$ python3 -q
>>> import numpy as np
>>> np.set_printoptions(precision=3, suppress=True, linewidth=120)
>>> Y = np.array([[0, 2, 0, 1], [0, 2, 1, 1]])
>>> E = Y.T @ Y
>>> E
array([[0, 0, 0, 0],
       [0, 8, 2, 4],
       [0, 2, 1, 1],
       [0, 4, 1, 2]])
>>> w, evecs = np.linalg.eigh(E)
>>> np.linalg.eigvalsh(E + -2 * np.eye(4))
array([-2.   , -2.   , -1.525,  8.525])
>>> np.round(np.linalg.eigvalsh(E @ E), 3) + 0
array([  0.   ,   0.   ,   0.226, 110.774])
>>> w.round(3) + 0
array([ 0.   ,  0.   ,  0.475, 10.525])
>>> np.unique(w.round(6) + 0, return_counts=True)[1]
array([2, 1, 1])
>>> np.abs(evecs[:, -1])
array([0.   , 0.871, 0.229, 0.435])
>>> np.round(w.sum(), 3), np.trace(E)
(np.float64(11.0), np.int64(11))
>>> np.round(np.linalg.svd(E, compute_uv=False), 3) + 0
array([10.525,  0.475,  0.   ,  0.   ])
>>> np.linalg.matrix_rank(E, rtol=0.1)
np.int64(1)
>>> round(float(np.linalg.norm(E, 2) / np.linalg.norm(E)), 3)
0.999
>>> [round(float(x), 3) for x in np.linalg.svd(E, compute_uv=False)[:3]]
[10.525, 0.475, 0.0]
>>> np.argsort(-np.linalg.norm(E, axis=0).round(6), kind="stable")[:3]
array([1, 3, 2])
>>> W1 = np.array([[0, 1, -3, -1, 0],
...     [-2, 0, 0, -3, 2],
...     [-2, 3, -3, 3, 0],
...     [0, -2, -2, -2, 3]])
>>> beta = np.array([-3, 1, 1, -3, 3])
>>> act = np.maximum(E @ W1 + beta, 0)
>>> np.linalg.matrix_rank(act)
np.int64(3)
>>> W2 = np.array([[0, 7, 2], [5, 6, 2], [5, 4, 2], [5, 7, 9], [5, 4, 9]])
>>> act @ W2
array([[ 25,  22,  31],
       [155, 124, 279],
       [ 60,  52,  94],
       [ 85,  68, 153]])
